>>> import numpy as np
>>> import numpy.linalg as la
>>> np.set_printoptions(suppress=True, linewidth=100)
>>> f = np.array([-1, -2, 1, 4, -2, 4]) + 0.5
>>> m1 = np.eye(6) - 2 * np.outer(f, f) / (f @ f)
>>> m1.round(2)
array([[ 0.99, -0.03,  0.03,  0.09, -0.03,  0.09],
       [-0.03,  0.91,  0.09,  0.28, -0.09,  0.28],
       [ 0.03,  0.09,  0.91, -0.28,  0.09, -0.28],
       [ 0.09,  0.28, -0.28,  0.15,  0.28, -0.85],
       [-0.03, -0.09,  0.09,  0.28,  0.91,  0.28],
       [ 0.09,  0.28, -0.28, -0.85,  0.28,  0.15]])
>>> np.round(la.norm(m1, 2), 2)
np.float64(1.0)
>>> np.round(la.norm(m1, axis=1), 2)
array([1., 1., 1., 1., 1., 1.])
>>> np.round(la.norm(m1, axis=0), 2)
array([1., 1., 1., 1., 1., 1.])
>>> np.round(la.norm(m1, "nuc"), 2)
np.float64(6.0)
>>> round(la.norm(m1, 1), 2), round(la.norm(m1, np.inf), 2)
(np.float64(1.95), np.float64(1.95))
>>> m1[5] @ m1[0]
np.float64(0.0)
>>> np.round(m1.reshape(2, -1), 2)
array([[ 0.99, -0.03,  0.03,  0.09, -0.03,  0.09, -0.03,  0.91,  0.09,  0.28, -0.09,  0.28,  0.03,
         0.09,  0.91, -0.28,  0.09, -0.28],
       [ 0.09,  0.28, -0.28,  0.15,  0.28, -0.85, -0.03, -0.09,  0.09,  0.28,  0.91,  0.28,  0.09,
         0.28, -0.28, -0.85,  0.28,  0.15]])
>>> np.round(m1.ravel(order="F"), 2)
array([ 0.99, -0.03,  0.03,  0.09, -0.03,  0.09, -0.03,  0.91,  0.09,  0.28, -0.09,  0.28,  0.03,
        0.09,  0.91, -0.28,  0.09, -0.28,  0.09,  0.28, -0.28,  0.15,  0.28, -0.85, -0.03, -0.09,
        0.09,  0.28,  0.91,  0.28,  0.09,  0.28, -0.28, -0.85,  0.28,  0.15])
>>> t3 = m1.reshape(6, 2, -1)
>>> np.round(t3.transpose(1, 0, 2), 2)
array([[[ 0.99, -0.03,  0.03],
        [-0.03,  0.91,  0.09],
        [ 0.03,  0.09,  0.91],
        [ 0.09,  0.28, -0.28],
        [-0.03, -0.09,  0.09],
        [ 0.09,  0.28, -0.28]],

       [[ 0.09, -0.03,  0.09],
        [ 0.28, -0.09,  0.28],
        [-0.28,  0.09, -0.28],
        [ 0.15,  0.28, -0.85],
        [ 0.28,  0.91,  0.28],
        [-0.85,  0.28,  0.15]]])
>>> np.round(np.swapaxes(t3, 1, 2)[2], 2)
array([[ 0.03, -0.28],
       [ 0.09,  0.09],
       [ 0.91, -0.28]])
>>> t3[:, 0].round(2)
array([[ 0.99, -0.03,  0.03],
       [-0.03,  0.91,  0.09],
       [ 0.03,  0.09,  0.91],
       [ 0.09,  0.28, -0.28],
       [-0.03, -0.09,  0.09],
       [ 0.09,  0.28, -0.28]])
>>> np.round(np.einsum("ihd,ihd->ih", t3, t3), 2)
array([[0.98, 0.02],
       [0.83, 0.17],
       [0.83, 0.17],
       [0.17, 0.83],
       [0.02, 0.98],
       [0.17, 0.83]])
>>> np.round((m1 + m1.T) / 2, 2)
array([[ 0.99, -0.03,  0.03,  0.09, -0.03,  0.09],
       [-0.03,  0.91,  0.09,  0.28, -0.09,  0.28],
       [ 0.03,  0.09,  0.91, -0.28,  0.09, -0.28],
       [ 0.09,  0.28, -0.28,  0.15,  0.28, -0.85],
       [-0.03, -0.09,  0.09,  0.28,  0.91,  0.28],
       [ 0.09,  0.28, -0.28, -0.85,  0.28,  0.15]])
>>> np.round(np.sort(np.abs(la.eigvals(m1))), 2)
array([1., 1., 1., 1., 1., 1.])
>>> np.round(np.abs(la.eigvals(m1)).max(), 2)
np.float64(1.0)
>>> m1.inv()
Traceback (most recent call last):
  File "<python-input-22>", line 1, in <module>
    m1.inv()
    ^^^^^^
AttributeError: 'numpy.ndarray' object has no attribute 'inv'
>>> np.trace(m1)
np.float64(4.0)
>>> np.allclose(m1, m1.T)
True
>>> np.allclose(m1 @ m1.T, m1.T @ m1)
True
